$ ipython --no-banner

In [1]: import numpy as np

In [2]: from numpy import linalg as LA

In [3]: np.set_printoptions(suppress=True, linewidth=120)

In [4]: def tidy(a):
   ...:     return np.round(a, 2) + 0
   ...: 

In [5]: X = np.tril(np.array([[-3, 2, 2, 3, -3, -2, -1, 0],
   ...:     [1, 2, -2, 1, 2, 3, 0, 0],
   ...:     [1, 2, -3, -1, 1, -2, -3, 3],
   ...:     [-2, -2, -2, 0, 2, 1, 3, -1],
   ...:     [-1, -2, 1, 1, 0, 3, 3, -3],
   ...:     [3, 2, 0, -2, 0, -1, 1, 0],
   ...:     [-3, 0, 1, 2, -2, 0, -1, 1],
   ...:     [0, 3, -3, 0, -1, -3, -3, 2]]), -1) + np.eye(8, dtype=int)

In [6]: print(X)
[[ 1  0  0  0  0  0  0  0]
 [ 1  1  0  0  0  0  0  0]
 [ 1  2  1  0  0  0  0  0]
 [-2 -2 -2  1  0  0  0  0]
 [-1 -2  1  1  1  0  0  0]
 [ 3  2  0 -2  0  1  0  0]
 [-3  0  1  2 -2  0  1  0]
 [ 0  3 -3  0 -1 -3 -3  1]]

In [7]: Y = LA.inv(X)

In [8]: print(tidy(Y))
[[  1.   0.   0.   0.   0.   0.   0.   0.]
 [ -1.   1.   0.   0.   0.   0.   0.   0.]
 [  1.  -2.   1.   0.   0.   0.   0.   0.]
 [  2.  -2.   2.   1.   0.   0.   0.   0.]
 [ -4.   6.  -3.  -1.   1.   0.   0.   0.]
 [  3.  -6.   4.   2.   0.   1.   0.   0.]
 [-10.  18. -11.  -4.   2.   0.   1.   0.]
 [-19.  33. -21.  -7.   7.   3.   3.   1.]]

In [9]: print(np.allclose(Y, X.T))
False

In [10]: r0, r1 = X[7], X[3]

In [11]: print(r0 @ r1)
0

In [12]: print(r0 @ r0)
38

In [13]: pr = (r0 @ r1) / (r0 @ r0) * r0

In [14]: print(LA.matrix_rank(np.outer(r0, r1)))
1

In [15]: print(r1 - pr)
[-2. -2. -2.  1.  0.  0.  0.  0.]

In [16]: print((r1 - pr) @ r0)
0.0

In [17]: print(tidy(LA.norm(r0 + r1) ** 2 + LA.norm(r0 - r1) ** 2))
102.0

In [18]: print(LA.matrix_rank(X - X[0, 0] * np.eye(8)))
6

In [19]: print(tidy(np.sort(LA.eigvals(X))))
[1. 1. 1. 1. 1. 1. 1. 1.]

In [20]: print([int(LA.matrix_rank(LA.matrix_power(X, p))) for p in range(1, 9)])
[8, 8, 8, 8, 8, 8, 8, 8]

In [21]: F = np.load("dump.npy")

In [22]: print(F)
[[-10  -8  -1   0   9   1   2  -2   3]
 [ -8 -16   2  -4   6 -13   9   1  16]
 [ -1   2   4   8   9 -12 -16   7  -1]
 [  0  -4   8  18 -10   9   9 -17   2]
 [  9   6   9 -10  12  10 -12   2 -15]
 [  1 -13 -12   9  10  -2  11 -11  -1]
 [  2   9 -16   9 -12  11   0  -8   3]
 [ -2   1   7 -17   2 -11  -8  18   8]
 [  3  16  -1   2 -15  -1   3   8 -12]]

In [23]: ev, evecs = LA.eigh(F)

In [24]: x = np.array([1, 5, 0, 4, 4, 1, 4, 3, 3])

In [25]: print(x @ F @ x)
62

In [26]: print(tidy(x @ F @ x / (x @ x)), tidy(ev[0]), tidy(ev[-1]))
0.67 -45.57 50.3

In [27]: print(tidy(LA.eigvalsh(F[1:, 1:])))
[-42.65 -21.44 -15.88   0.41   1.19  21.23  28.85  50.29]

In [28]: print((np.sign(evecs[:, -1].round(6)) == np.sign(evecs[0, -1].round(6))).astype(int))
[1 0 0 1 0 1 1 0 1]

In [29]: print(F.shape)
(9, 9)

In [30]: print(np.abs(F).max())
18

In [31]: print(F.sum(axis=1))
[-6 -7  0 15 11 -8 -2 -2  3]

In [32]: print(tidy(LA.svd(F, compute_uv=False)))
[50.3  45.57 30.05 21.48 21.45 16.03  9.06  1.28  0.99]

In [33]: print(F - F[0])
[[  0   0   0   0   0   0   0   0   0]
 [  2  -8   3  -4  -3 -14   7   3  13]
 [  9  10   5   8   0 -13 -18   9  -4]
 [ 10   4   9  18 -19   8   7 -15  -1]
 [ 19  14  10 -10   3   9 -14   4 -18]
 [ 11  -5 -11   9   1  -3   9  -9  -4]
 [ 12  17 -15   9 -21  10  -2  -6   0]
 [  8   9   8 -17  -7 -12 -10  20   5]
 [ 13  24   0   2 -24  -2   1  10 -15]]

In [34]: print(np.diff(F, axis=0))
[[  2  -8   3  -4  -3 -14   7   3  13]
 [  7  18   2  12   3   1 -25   6 -17]
 [  1  -6   4  10 -19  21  25 -24   3]
 [  9  10   1 -28  22   1 -21  19 -17]
 [ -8 -19 -21  19  -2 -12  23 -13  14]
 [  1  22  -4   0 -22  13 -11   3   4]
 [ -4  -8  23 -26  14 -22  -8  26   5]
 [  5  15  -8  19 -17  10  11 -10 -20]]

In [35]: print(F.sum(axis=0))
[-6 -7  0 15 11 -8 -2 -2  3]

In [36]: print(np.count_nonzero(F))
78
